$ python3 -q
>>> import numpy as np
>>> np.set_printoptions(suppress=True, linewidth=120)
>>> rnd = lambda a: np.round(a, 2) + 0
>>> X = np.load("block17.npy")
>>> print(rnd(X))
[[ 1.    0.    0.    0.  ]
 [ 0.    0.87 -0.5   0.  ]
 [ 0.    0.5   0.87  0.  ]
 [ 0.    0.    0.    1.  ]]
>>> # splits into 3 blocks
>>> print(rnd(np.abs(np.linalg.eigvals(X)).max()))
1.0
>>> print(rnd((X - X.T) / 2))
[[ 0.   0.   0.   0. ]
 [ 0.   0.  -0.5  0. ]
 [ 0.   0.5  0.   0. ]
 [ 0.   0.   0.   0. ]]
>>> print(np.allclose(X @ X.T, X.T @ X))
True
>>> print(rnd(np.sort(np.abs(np.linalg.eigvals(X)))))
[1. 1. 1. 1.]
>>> print(rnd(np.linalg.matrix_power(X, 2)))
[[ 1.    0.    0.    0.  ]
 [ 0.    0.5  -0.87  0.  ]
 [ 0.    0.87  0.5   0.  ]
 [ 0.    0.    0.    1.  ]]
>>> print(np.allclose(X, X.T))
False
>>> np.linalg.determinant(X)
Traceback (most recent call last):
  File "<python-input-12>", line 1, in <module>
    np.linalg.determinant(X)
    ^^^^^^^^^^^^^^^^^^^^^
AttributeError: module 'numpy.linalg' has no attribute 'determinant'
>>> print(rnd((X + X.T) / 2))
[[1.   0.   0.   0.  ]
 [0.   0.87 0.   0.  ]
 [0.   0.   0.87 0.  ]
 [0.   0.   0.   1.  ]]
>>> print(rnd(X @ X))
[[ 1.    0.    0.    0.  ]
 [ 0.    0.5  -0.87  0.  ]
 [ 0.    0.87  0.5   0.  ]
 [ 0.    0.    0.    1.  ]]
>>> cov = X.T @ X
>>> print(np.linalg.matrix_rank(cov))
4
>>> print(rnd(cov))
[[1. 0. 0. 0.]
 [0. 1. 0. 0.]
 [0. 0. 1. 0.]
 [0. 0. 0. 1.]]
>>> print(np.trace(cov), (X ** 2).sum())
4.0 4.0
>>> print(np.allclose(cov, cov.T))
True
>>> print((X @ X.T).shape)
(4, 4)
>>> print(rnd(np.linalg.svd(X, compute_uv=False) ** 2))
[1. 1. 1. 1.]
>>> f = np.array([-2, -2, -4, 0])
>>> M2 = X + np.outer(f, np.eye(4)[3])
>>> print(rnd(np.linalg.det(M2) / np.linalg.det(X)), rnd(1 + np.linalg.solve(X, f)[3]))
1.0 1.0
>>> print(np.linalg.matrix_rank(np.linalg.inv(M2) - np.linalg.inv(X), tol=1e-8))
1
>>> print((np.linalg.matrix_power((X != 0) + (X.T != 0) + np.eye(4), 4) > 0).astype(int))
[[1 0 0 0]
 [0 1 1 0]
 [0 1 1 0]
 [0 0 0 1]]
>>> print(np.flatnonzero(np.linalg.matrix_power((X != 0) + (X.T != 0) + np.eye(4), 4)[3]))
[3]
